In [1]: import numpy as np

In [2]: from numpy import linalg as LA

In [3]: np.set_printoptions(precision=1, suppress=True, linewidth=140, legacy="1.25")

In [4]: def tidy(a):
   ...:     return np.round(a, 1) + 0
   ...: 

In [5]: mat = np.loadtxt("x.csv", delimiter=",")

In [6]: mat
Out[6]: 
array([[0., 1.],
       [1., 0.]])

In [7]: vec = np.array([2, -1])

In [8]: 2 - LA.matrix_rank(mat - np.eye(2), tol=1e-8)
Out[8]: 1

In [9]: tidy(LA.norm(vec)), tidy(LA.norm(mat @ vec))
Out[9]: (2.2, 2.2)

In [10]: tidy(LA.det(mat))
Out[10]: -1.0

In [11]: tidy(np.sort(np.abs(np.degrees(np.angle(LA.eigvals(mat))))))
Out[11]: array([  0., 180.])

In [12]: [p for p in range(1, 25) if np.allclose(LA.matrix_power(mat, p), np.eye(2))]
Out[12]: [2, 4, 6, 8, 10, 12, 14, 16, 18, 20, 22, 24]

In [13]: q, _ = LA.qr(np.array([[-0.1], [-0.8], [-0.8]]))

In [14]: M = q @ q.T

In [15]: tidy(M)
Out[15]: 
array([[0. , 0.1, 0.1],
       [0.1, 0.5, 0.5],
       [0.1, 0.5, 0.5]])

In [16]: other = np.array([[3, 1], [2, 0]])

In [17]: cent = np.kron(other, M)

In [18]: tidy(cent)
Out[18]: 
array([[0. , 0.2, 0.2, 0. , 0.1, 0.1],
       [0.2, 1.5, 1.5, 0.1, 0.5, 0.5],
       [0.2, 1.5, 1.5, 0.1, 0.5, 0.5],
       [0. , 0.1, 0.1, 0. , 0. , 0. ],
       [0.1, 1. , 1. , 0. , 0. , 0. ],
       [0.1, 1. , 1. , 0. , 0. , 0. ]])

In [19]: tidy(LA.norm(cent, 2)), tidy(LA.norm(other, 2) * LA.norm(M, 2))
Out[19]: (3.7, 3.7)

In [20]: LA.matrix_rank(cent)
Out[20]: 2

In [21]: cent.shape
Out[21]: (6, 6)

In [22]: tidy(np.einsum("ii->", M))
Out[22]: 1.0

In [23]: tidy(LA.det(M.T))
Out[23]: 0.0

In [24]: tidy(M @ LA.pinv(M) @ M)
Out[24]: 
array([[0. , 0.1, 0.1],
       [0.1, 0.5, 0.5],
       [0.1, 0.5, 0.5]])

In [25]: tidy(np.trace(LA.pinv(M) @ M))
Out[25]: 1.0

In [26]: ev, V = LA.eigh(M)

In [27]: vec = np.array([-2, 1, 1])

In [28]: tidy(V * np.abs(ev) @ V.T)
Out[28]: 
array([[0. , 0.1, 0.1],
       [0.1, 0.5, 0.5],
       [0.1, 0.5, 0.5]])

In [29]: tidy(LA.eigvalsh(M[1:, 1:]))
Out[29]: array([0., 1.])

In [30]: tidy(vec @ M @ vec / (vec @ vec)), tidy(ev[0]), tidy(ev[-1])
Out[30]: (0.3, 0.0, 1.0)

In [31]: (np.sign(V[:, -1].round(6)) == np.sign(V[0, -1].round(6))).astype(int)
Out[31]: array([1, 1, 1])

In [32]: other = M / LA.norm(M, axis=1, keepdims=True)

In [33]: gram = other @ other.T

In [34]: np.argwhere(np.triu(np.abs(gram) > 0.95, 1))
Out[34]: 
array([[0, 1],
       [0, 2],
       [1, 2]])

In [35]: gram
Out[35]: 
array([[1., 1., 1.],
       [1., 1., 1.],
       [1., 1., 1.]])

In [36]: (np.abs(gram) > 0.9).astype(int)
Out[36]: 
array([[1, 1, 1],
       [1, 1, 1],
       [1, 1, 1]])

In [37]: np.degrees(np.arccos(np.clip(gram[0, 1], -1, 1)))
Out[37]: 0.0

In [38]: gram[0]
Out[38]: array([1., 1., 1.])

In [39]: other = np.array([[-3, 0, -5, -4], [3, 6, -8, -8], [1, -7, 9, 7], [3, 2, 6, 7]])

In [40]: F = np.tril(other)

In [41]: F
Out[41]: 
array([[-3,  0,  0,  0],
       [ 3,  6,  0,  0],
       [ 1, -7,  9,  0],
       [ 3,  2,  6,  7]])

In [42]: # triangular: eigenvalues sit on the diagonal

In [43]: other = np.array([[0, 1], [0, 0]])

In [44]: cent = np.kron(other, F)

In [45]: cent.shape
Out[45]: (8, 8)

In [46]: cent
Out[46]: 
array([[ 0,  0,  0,  0, -3,  0,  0,  0],
       [ 0,  0,  0,  0,  3,  6,  0,  0],
       [ 0,  0,  0,  0,  1, -7,  9,  0],
       [ 0,  0,  0,  0,  3,  2,  6,  7],
       [ 0,  0,  0,  0,  0,  0,  0,  0],
       [ 0,  0,  0,  0,  0,  0,  0,  0],
       [ 0,  0,  0,  0,  0,  0,  0,  0],
       [ 0,  0,  0,  0,  0,  0,  0,  0]])

In [47]: tidy(LA.norm(cent, 2) / LA.norm(cent))
Out[47]: 0.8

In [48]: np.argsort(-LA.norm(cent, axis=0).round(6), kind="stable")[:3]
Out[48]: array([6, 5, 7])

In [49]: def softmax(z):
    ...:     e = np.exp(z - z.max(axis=-1, keepdims=True))
    ...:     return e / e.sum(axis=-1, keepdims=True)
    ...: 

In [50]: tidy(softmax(F).sum(axis=1))
Out[50]: array([1., 1., 1., 1.])

In [51]: tidy(softmax(10 * F[2]))
Out[51]: array([0., 0., 1., 0.])

In [52]: scores = F @ F.T / np.sqrt(4)

In [53]: tidy(softmax(scores))
Out[53]: 
array([[1., 0., 0., 0.],
       [0., 1., 0., 0.],
       [0., 0., 1., 0.],
       [0., 0., 0., 1.]])

In [54]: ev, V = LA.eig(F)

In [55]: np.prod(ev)
Out[55]: -1134.0

In [56]: tidy(np.sort(LA.eigvals(F.T)))
Out[56]: array([-3.,  6.,  7.,  9.])

In [57]: F @ V[:, 0] - ev[0] * V[:, 0]
Out[57]: array([0., 0., 0., 0.])

In [58]: vec = np.array([5, 0, 3, 2])

In [59]: a = np.maximum(F @ vec, 0)

In [60]: tidy(np.tanh(F @ vec))
Out[60]: array([-1.,  1.,  1.,  1.])

In [61]: X = np.load("data.npy")

In [62]: X
Out[62]: 
array([[2., 0., 0., 0.],
       [0., 2., 0., 0.],
       [0., 0., 2., 0.],
       [0., 0., 0., 2.]])

In [63]: tidy(LA.norm(X[2] - X[0]))
Out[63]: 2.8

In [64]: tidy(LA.norm(X[2], 1)), tidy(LA.norm(X[2], np.inf))
Out[64]: (2.0, 2.0)

In [65]: tidy(LA.norm(X, 1)), tidy(LA.norm(X, np.inf))
Out[65]: (2.0, 2.0)

In [66]: tidy(LA.norm(X, "nuc"))
Out[66]: 8.0

In [67]: np.allclose(X @ X.T, X.T @ X)
Out[67]: True

In [68]: X @ np.ones(4)
Out[68]: array([2., 2., 2., 2.])

In [69]: np.fft.fft(X[0])
Out[69]: array([2.+0.j, 2.+0.j, 2.+0.j, 2.+0.j])

In [70]: X @ (-1.0) ** np.arange(4)
Out[70]: array([ 2., -2.,  2., -2.])

In [71]: (X @ X)[0]
Out[71]: array([4., 0., 0., 0.])

In [72]: ev, V = LA.eig(X)

In [73]: ev
Out[73]: array([2., 2., 2., 2.])

In [74]: tidy(np.sort(LA.eigvals(X.T)))
Out[74]: array([2., 2., 2., 2.])

In [75]: vec = np.array([-2, -2, 0, -2])

In [76]: rhs = X @ vec

In [77]: coef, lr = np.zeros(4), 1 / LA.norm(X, 2) ** 2

In [78]: for i in range(250):
    ...:     coef -= lr * X.T @ (X @ coef - rhs)
    ...:     if i % 50 == 0: print(i, round(LA.norm(X @ coef - rhs), 1))
    ...: 
0 0.0
50 0.0
100 0.0
150 0.0
200 0.0

In [79]: coef
Out[79]: array([-2., -2.,  0., -2.])

In [80]: tidy(LA.cond(X))
Out[80]: 1.0

In [81]: other = np.array([[3, 2], [0, 0], [1, 2], [1, 3]])

In [82]: LA.matrix_rank(np.vstack([X, other.T]))
Out[82]: 4

In [83]: np.einsum("ij,ij->i", X, X)
Out[83]: array([4., 4., 4., 4.])

In [84]: np.einsum("ij->j", X)
Out[84]: array([2., 2., 2., 2.])

In [85]: m1 = np.array([[8, 4, 3], [0, 0, 5], [6, 3, 3], [14, 7, 9]])

In [86]: tidy(softmax(m1).sum(axis=1))
Out[86]: array([1., 1., 1., 1.])

In [87]: tidy(softmax(10 * m1[0]))
Out[87]: array([1., 0., 0.])

In [88]: scores = m1 @ m1.T / np.sqrt(3)

In [89]: tidy(softmax(scores))
Out[89]: 
array([[0., 0., 0., 1.],
       [0., 0., 0., 1.],
       [0., 0., 0., 1.],
       [0., 0., 0., 1.]])

In [90]: feats = np.array([[-0.4, -0.8, 0.1],
    ...:     [-1.7, 0.3, 0.4],
    ...:     [-0.8, -0.1, 1.2],
    ...:     [0.0, 0.1, 1.5],
    ...:     [0.7, -0.8, 0.5],
    ...:     [-0.2, -0.2, -1.3],
    ...:     [-0.7, 0.8, -0.2],
    ...:     [-1.2, 2.0, -0.3],
    ...:     [0.5, 0.2, 0.5],
    ...:     [0.6, 0.2, -1.9],
    ...:     [2.0, 0.6, -0.2],
    ...:     [-1.6, 0.1, 0.6],
    ...:     [0.6, 0.1, 0.1],
    ...:     [0.9, -0.1, 0.3],
    ...:     [-1.7, 0.8, 0.3]])

In [91]: feats[11] *= 20

In [92]: feats
Out[92]: 
array([[ -0.4,  -0.8,   0.1],
       [ -1.7,   0.3,   0.4],
       [ -0.8,  -0.1,   1.2],
       [  0. ,   0.1,   1.5],
       [  0.7,  -0.8,   0.5],
       [ -0.2,  -0.2,  -1.3],
       [ -0.7,   0.8,  -0.2],
       [ -1.2,   2. ,  -0.3],
       [  0.5,   0.2,   0.5],
       [  0.6,   0.2,  -1.9],
       [  2. ,   0.6,  -0.2],
       [-32. ,   2. ,  12. ],
       [  0.6,   0.1,   0.1],
       [  0.9,  -0.1,   0.3],
       [ -1.7,   0.8,   0.3]])

In [93]: tidy(LA.norm(feats, 2) / LA.norm(feats))
Out[93]: 1.0

In [94]: LA.matrix_rank(feats, rtol=0.1)
Out[94]: 1

In [95]: LA.cond(feats) > 100
Out[95]: False

In [96]: np.argsort(-LA.norm(feats, axis=0).round(6), kind="stable")[:3]
Out[96]: array([0, 2, 1])

In [97]: round(np.log10(LA.cond(feats)))
Out[97]: 1

In [98]: tidy(np.abs(LA.eigvals(M)).max())
Out[98]: 1.0

In [99]: (M - M.T) / 2
Out[99]: 
array([[0., 0., 0.],
       [0., 0., 0.],
       [0., 0., 0.]])

In [100]: tidy(LA.matrix_power(M, 4))
Out[100]: 
array([[0. , 0.1, 0.1],
       [0.1, 0.5, 0.5],
       [0.1, 0.5, 0.5]])

In [101]: tidy(LA.det(M))
Out[101]: 0.0

In [102]: tidy(M @ M)
Out[102]: 
array([[0. , 0.1, 0.1],
       [0.1, 0.5, 0.5],
       [0.1, 0.5, 0.5]])

In [103]: tidy(np.sort(np.abs(LA.eigvals(M))))
Out[103]: array([0., 0., 1.])

In [104]: tidy(np.trace(M))
Out[104]: 1.0

In [105]: np.allclose(M, M.T)
Out[105]: True

In [106]: np.allclose(M @ M.T, M.T @ M)
Out[106]: True

In [107]: arr = np.loadtxt("dump.csv", delimiter=",")

In [108]: tidy(arr)
Out[108]: 
array([[-4.2, -2.6, -1. ],
       [-1.7, -1.9,  4.3],
       [ 0.2,  1. , -4.9],
       [-4.1, -2.8,  0.7],
       [ 3.8,  2. ,  2.6],
       [ 2.9,  2.5, -3.3],
       [ 0.5,  1.2, -4.8],
       [ 3.5,  2.7, -2.3],
       [ 3. ,  2.6, -3.1],
       [ 4.2,  2.8, -0.1],
       [ 4. ,  2.3,  2. ],
       [ 3.8,  2.8, -1.6],
       [-4. , -2.8,  0.9],
       [ 0.3,  1.1, -4.9],
       [ 1.5,  0.2,  4.8],
       [ 0.6,  1.2, -4.8],
       [ 1.4,  0. ,  4.8],
       [-3.7, -2. , -2.7],
       [-3.9, -2.8,  1.4],
       [-2.3, -0.7, -4.4],
       [ 1.6,  0.2,  4.7],
       [ 0.9, -0.3,  4.9],
       [-4.1, -2.5, -1.4],
       [ 0.2,  1. , -4.9]])

In [109]: Xc = arr - arr.mean(axis=0)

In [110]: U, sv, VT = LA.svd(Xc, full_matrices=False)

In [111]: tidy(VT[0] * np.sign(VT[0, np.abs(VT[0]).argmax()]))
Out[111]: array([-0.4, -0.4,  0.8])

In [112]: tidy(sv ** 2 / (sv ** 2).sum())
Out[112]: array([0.5, 0.5, 0. ])

In [113]: (np.sign(U[:, 0]) == np.sign(U[0, 0])).astype(int)
Out[113]: array([1, 1, 0, 1, 1, 0, 0, 0, 0, 0, 0, 0, 1, 0, 1, 0, 1, 1, 1, 0, 1, 1, 1, 0])

In [114]: tidy((sv ** 2).sum() ** 2 / (sv ** 4).sum())
Out[114]: 2.0

In [115]: tidy(sv)
Out[115]: array([17.6, 16.8,  0. ])

In [116]: tidy(Xc.mean(axis=0))
Out[116]: array([0., 0., 0.])
